% python3 -q
>>> import numpy as np
>>> np.set_printoptions(suppress=True, linewidth=160)
>>> W0 = np.array([[1, -4, 16, -64],
...     [1, -3, 9, -27],
...     [1, -2, 4, -8],
...     [1, -1, 1, -1],
...     [1, 0, 0, 0],
...     [1, 1, 1, 1],
...     [1, 2, 4, 8],
...     [1, 3, 9, 27],
...     [1, 4, 16, 64],
...     [1, 5, 25, 125]])
>>> # column 3 is much longer than the rest
>>> A2 = W0 / np.linalg.norm(W0, axis=1, keepdims=True)
>>> cov = A2 @ A2.T
>>> (cov - 2 * np.eye(10)).round(6).argmax(axis=1)
array([1, 0, 1, 2, 3, 6, 7, 8, 9, 8])
>>> np.argwhere(np.triu(np.abs(cov) > 0.95, 1))
array([[0, 1],
       [0, 2],
       [1, 2],
       [6, 7],
       [6, 8],
       [7, 8],
       [7, 9],
       [8, 9]])
>>> np.round(np.degrees(np.arccos(np.clip(cov[1, 6], -1, 1))), 1)
np.float64(134.5)
>>> cov[1].round(1) + 0
array([ 1. ,  1. ,  1. ,  0.7,  0. , -0.3, -0.7, -0.8, -0.8, -0.9])
>>> cov.round(1) + 0
array([[ 1. ,  1. ,  1. ,  0.6,  0. , -0.4, -0.7, -0.8, -0.9, -0.9],
       [ 1. ,  1. ,  1. ,  0.7,  0. , -0.3, -0.7, -0.8, -0.8, -0.9],
       [ 1. ,  1. ,  1. ,  0.8,  0.1, -0.3, -0.6, -0.7, -0.7, -0.8],
       [ 0.6,  0.7,  0.8,  1. ,  0.5,  0. , -0.3, -0.3, -0.4, -0.4],
       [ 0. ,  0. ,  0.1,  0.5,  1. ,  0.5,  0.1,  0. ,  0. ,  0. ],
       [-0.4, -0.3, -0.3,  0. ,  0.5,  1. ,  0.8,  0.7,  0.6,  0.6],
       [-0.7, -0.7, -0.6, -0.3,  0.1,  0.8,  1. ,  1. ,  1. ,  0.9],
       [-0.8, -0.8, -0.7, -0.3,  0. ,  0.7,  1. ,  1. ,  1. ,  1. ],
       [-0.9, -0.8, -0.7, -0.4,  0. ,  0.6,  1. ,  1. ,  1. ,  1. ],
       [-0.9, -0.9, -0.8, -0.4,  0. ,  0.6,  0.9,  1. ,  1. ,  1. ]])
>>> (np.abs(cov) > 0.9).astype(int)
array([[1, 1, 1, 0, 0, 0, 0, 0, 0, 1],
       [1, 1, 1, 0, 0, 0, 0, 0, 0, 0],
       [1, 1, 1, 0, 0, 0, 0, 0, 0, 0],
       [0, 0, 0, 1, 0, 0, 0, 0, 0, 0],
       [0, 0, 0, 0, 1, 0, 0, 0, 0, 0],
       [0, 0, 0, 0, 0, 1, 0, 0, 0, 0],
       [0, 0, 0, 0, 0, 0, 1, 1, 1, 1],
       [0, 0, 0, 0, 0, 0, 1, 1, 1, 1],
       [0, 0, 0, 0, 0, 0, 1, 1, 1, 1],
       [1, 0, 0, 0, 0, 0, 1, 1, 1, 1]])
>>> A2 = W0 / np.sqrt((W0 ** 2).mean(axis=1, keepdims=True))
>>> np.linalg.matrix_rank(W0 - W0.mean(axis=1, keepdims=True))
np.int64(3)
>>> A2[6].round(1)
array([0.2, 0.4, 0.9, 1.7])
>>> np.linalg.matrix_rank(A2) == np.linalg.matrix_rank(W0)
np.True_
>>> np.round(np.linalg.norm(A2, axis=1), 1)
array([2., 2., 2., 2., 2., 2., 2., 2., 2., 2.])
>>> vec = np.array([1, 8, -2, -4])
>>> a = np.maximum(W0 @ vec, 0)
>>> np.round(np.tanh(W0 @ vec), 1)
array([ 1. ,  1. ,  1. , -1. ,  0.8,  1. , -1. , -1. , -1. , -1. ])
>>> mat = np.diag(3 * np.array([-6, -3, -3, 5, 0, 6, 8, -1, 9, 1, 1])) + np.array([[5, 4, 5, 5, 3, 5, 1, 5, 3, 4, 0],
...     [2, 1, 5, 2, 0, 4, 5, 2, 0, 4, 2],
...     [4, 5, 3, 3, 0, 1, 5, 1, 0, 2, 5],
...     [3, 4, 2, 0, 0, 1, 5, 4, 5, 0, 1],
...     [5, 0, 3, 4, 1, 2, 0, 1, 0, 4, 5],
...     [5, 2, 5, 4, 1, 0, 0, 1, 3, 4, 4],
...     [2, 1, 4, 2, 0, 4, 2, 0, 2, 1, 1],
...     [1, 3, 5, 1, 2, 3, 0, 4, 2, 2, 3],
...     [5, 5, 1, 4, 1, 0, 3, 2, 5, 4, 1],
...     [1, 4, 4, 0, 4, 5, 4, 2, 1, 4, 3],
...     [1, 3, 0, 2, 0, 4, 0, 4, 3, 3, 1]])
>>> print(mat)
[[-13   4   5   5   3   5   1   5   3   4   0]
 [  2  -8   5   2   0   4   5   2   0   4   2]
 [  4   5  -6   3   0   1   5   1   0   2   5]
 [  3   4   2  15   0   1   5   4   5   0   1]
 [  5   0   3   4   1   2   0   1   0   4   5]
 [  5   2   5   4   1  18   0   1   3   4   4]
 [  2   1   4   2   0   4  26   0   2   1   1]
 [  1   3   5   1   2   3   0   1   2   2   3]
 [  5   5   1   4   1   0   3   2  32   4   1]
 [  1   4   4   0   4   5   4   2   1   7   3]
 [  1   3   0   2   0   4   0   4   3   3   4]]
>>> A2 = mat / np.linalg.norm(mat, axis=1, keepdims=True)
>>> cov = A2 @ A2.T
>>> (np.abs(cov) > 0.9).astype(int)
array([[1, 0, 0, 0, 0, 0, 0, 0, 0, 0, 0],
       [0, 1, 0, 0, 0, 0, 0, 0, 0, 0, 0],
       [0, 0, 1, 0, 0, 0, 0, 0, 0, 0, 0],
       [0, 0, 0, 1, 0, 0, 0, 0, 0, 0, 0],
       [0, 0, 0, 0, 1, 0, 0, 0, 0, 0, 0],
       [0, 0, 0, 0, 0, 1, 0, 0, 0, 0, 0],
       [0, 0, 0, 0, 0, 0, 1, 0, 0, 0, 0],
       [0, 0, 0, 0, 0, 0, 0, 1, 0, 0, 0],
       [0, 0, 0, 0, 0, 0, 0, 0, 1, 0, 0],
       [0, 0, 0, 0, 0, 0, 0, 0, 0, 1, 0],
       [0, 0, 0, 0, 0, 0, 0, 0, 0, 0, 1]])
>>> (cov - 2 * np.eye(11)).round(6).argmax(axis=1)
array([ 9,  4, 10, 10,  7,  7,  1,  9, 10,  7,  7])
>>> cov[2].round(1) + 0
array([-0.1,  0. ,  1. ,  0.5,  0.4,  0.2,  0.4,  0.2,  0.2,  0.4,  0.6])
>>> round(float(np.degrees(np.arccos(np.clip(cov[2, 6], -1, 1)))), 1)
64.9
